$ python -q
>>> import numpy as np
>>> from numpy import linalg as LA
>>> np.set_printoptions(precision=2, suppress=True, linewidth=200)
>>> mat = np.loadtxt("test15.csv", delimiter=",")
>>> mat
array([[-0.68,  0.64,  0.76],
       [ 0.81, -0.74, -0.87],
       [-0.08, -0.99, -0.22],
       [ 0.98, -0.97, -0.99],
       [-0.11,  0.  ,  0.12],
       [ 0.51, -0.91, -0.66],
       [ 0.92, -1.  , -0.99],
       [-0.45,  0.87,  0.6 ],
       [-0.94,  0.74,  0.97],
       [ 0.  ,  0.97,  0.25]])
>>> U, sigma, VT = LA.svd(mat)
>>> sigma
array([3.9 , 1.1 , 0.07])
>>> B = U[:, :2] @ np.diag(sigma[:2]) @ VT[:2]
>>> B.round(2) + 0
array([[-0.7 ,  0.65,  0.74],
       [ 0.82, -0.74, -0.86],
       [-0.07, -0.99, -0.21],
       [ 0.95, -0.96, -1.02],
       [-0.12,  0.  ,  0.1 ],
       [ 0.51, -0.91, -0.66],
       [ 0.91, -1.  , -1.  ],
       [-0.45,  0.87,  0.6 ],
       [-0.95,  0.74,  0.96],
       [ 0.01,  0.97,  0.26]])
>>> LA.matrix_rank(mat, rtol=0.05)
np.int64(2)
>>> LA.matrix_rank(B)
np.int64(2)
>>> vec = np.array([-2, 3, -3])
>>> rhs = mat @ vec
>>> c, lr = np.zeros(3), 1 / LA.norm(mat, 2) ** 2
>>> for i in range(3):
...     c -= lr * mat.T @ (mat @ c - rhs)
...     if i % 1 == 0: print(i, round(LA.norm(mat @ c - rhs), 2))
... 
0 1.9
1 1.76
2 1.62
>>> c
array([-0.36,  1.08,  0.57])
>>> round(LA.cond(mat), 2)
np.float64(58.63)
>>> B = np.array([[2, 5, -1], [-5, -4, -1], [-4, 3, -2]])
>>> np.vstack([mat, B.T]).shape
(13, 3)
>>> np.einsum("ij->j", mat)
array([ 0.96, -1.39, -1.03])
>>> def softmax(z):
...     e = np.exp(z - z.max(axis=-1, keepdims=True))
...     return e / e.sum(axis=-1, keepdims=True)
... 
>>> softmax(mat[6] + -3)
array([0.77, 0.11, 0.11])
>>> np.round(softmax(10 * mat[6]), 2) + 0
array([1., 0., 0.])
>>> S = mat @ mat.T / np.sqrt(3)
>>> softmax(S).round(6).argmax(axis=1)
array([8, 3, 6, 3, 8, 3, 3, 8, 8, 9])
>>> rng = np.random.default_rng(1253)
>>> M = rng.normal(size=(28, 5)) + 10 * np.array([0, 0, 4, 2, 9])
>>> M
array([[ 1.07,  1.77, 38.82, 19.84, 90.17],
       [-0.16,  1.28, 40.31, 19.34, 89.61],
       [-1.34, -0.31, 40.01, 19.99, 89.15],
       [ 0.35,  0.06, 39.33, 20.23, 88.64],
       [-0.6 ,  0.23, 39.15, 20.63, 90.19],
       [ 0.62, -0.18, 40.3 , 18.35, 88.38],
       [ 1.1 , -0.01, 40.67, 20.69, 89.49],
       [-1.72,  0.02, 41.19, 19.28, 88.14],
       [ 0.18,  0.24, 41.59, 20.48, 91.56],
       [ 1.02, -0.21, 40.99, 20.4 , 90.02],
       [ 0.31, -2.08, 40.06, 18.62, 89.52],
       [ 0.78,  2.33, 40.05, 19.96, 89.73],
       [-0.33, -0.24, 39.06, 18.94, 88.89],
       [-0.92, -1.03, 40.29, 18.18, 89.46],
       [ 0.4 , -0.62, 39.95, 21.01, 88.27],
       [ 0.18,  0.6 , 40.6 , 20.78, 89.87],
       [-1.13, -1.14, 40.66, 20.02, 90.53],
       [-0.18, -0.19, 38.53, 18.69, 89.58],
       [-1.3 ,  0.94, 40.23, 21.53, 90.9 ],
       [-1.09,  0.54, 39.52, 20.47, 89.51],
       [-0.21, -0.15, 39.54, 19.15, 89.48],
       [ 0.33, -0.08, 39.33, 20.56, 90.21],
       [-0.28,  2.11, 39.98, 18.83, 89.17],
       [ 1.02,  0.25, 40.16, 20.06, 89.94],
       [ 0.64, -0.98, 39.84, 20.53, 88.7 ],
       [ 0.82,  0.23, 40.62, 20.04, 90.97],
       [-0.89, -1.06, 40.01, 21.79, 91.03],
       [-0.31,  2.44, 39.19, 18.87, 90.99]])
>>> B = M / np.sqrt((M ** 2).mean(axis=1, keepdims=True))
>>> B[19]
array([-0.02,  0.01,  0.88,  0.46,  2.  ])
>>> proj = M @ LA.solve(M.T @ M, M.T)
>>> round(np.trace(proj), 2)
np.float64(5.0)
>>> np.round(LA.eigvalsh(proj), 2) + 0
array([0., 0., 0., 0., 0., 0., 0., 0., 0., 0., 0., 0., 0., 0., 0., 0., 0., 0., 0., 0., 0., 0., 0., 1., 1., 1., 1., 1.])
>>> np.allclose(proj @ proj, proj)
True
>>> np.diag(proj)
array([0.25, 0.11, 0.13, 0.06, 0.15, 0.2 , 0.17, 0.43, 0.08, 0.15, 0.32, 0.22, 0.1 , 0.26, 0.16, 0.1 , 0.14, 0.24, 0.26, 0.13, 0.07, 0.12, 0.22, 0.1 , 0.14, 0.08, 0.27, 0.32])
>>> cov = np.cov(M, rowvar=False)
>>> np.median(M, axis=0)
array([ 0.01,  0.01, 40.03, 20.03, 89.59])
>>> B = np.c_[M[:, :2] @ np.array([[-2, 3], [0, 0]]), np.array([0, 0, 0, -3, 0, -2, -3, -2, 1, 3, -1, 1, -1, 2, -2, -3, -1, -3, -3, 0, 2, 0, 2, 2, -1, 2, 3, 2])]
>>> B
array([[-2.14,  3.21,  0.  ],
       [ 0.32, -0.47,  0.  ],
       [ 2.67, -4.01,  0.  ],
       [-0.69,  1.04, -3.  ],
       [ 1.2 , -1.8 ,  0.  ],
       [-1.24,  1.86, -2.  ],
       [-2.19,  3.29, -3.  ],
       [ 3.43, -5.15, -2.  ],
       [-0.35,  0.53,  1.  ],
       [-2.04,  3.07,  3.  ],
       [-0.61,  0.92, -1.  ],
       [-1.55,  2.33,  1.  ],
       [ 0.66, -1.  , -1.  ],
       [ 1.85, -2.77,  2.  ],
       [-0.8 ,  1.19, -2.  ],
       [-0.37,  0.55, -3.  ],
       [ 2.25, -3.38, -1.  ],
       [ 0.37, -0.55, -3.  ],
       [ 2.61, -3.91, -3.  ],
       [ 2.17, -3.26,  0.  ],
       [ 0.43, -0.64,  2.  ],
       [-0.65,  0.98,  0.  ],
       [ 0.56, -0.84,  2.  ],
       [-2.05,  3.07,  2.  ],
       [-1.29,  1.93, -1.  ],
       [-1.64,  2.47,  2.  ],
       [ 1.78, -2.66,  3.  ],
       [ 0.62, -0.93,  2.  ]])
>>> LA.norm(LA.qr(M)[0].T @ B, axis=0) ** 2 / ((B ** 2).sum(axis=0) + 1e-12)
array([1.  , 1.  , 0.07])
>>> np.round(LA.norm(B - M @ LA.lstsq(M, B)[0], axis=0), 2) + 0
array([0.  , 0.  , 9.87])
>>> LA.matrix_rank(np.c_[M, B])
np.int64(6)
>>> np.round(LA.lstsq(M, B[:, 0])[0], 2) + 0
array([-2.,  0.,  0.,  0.,  0.])
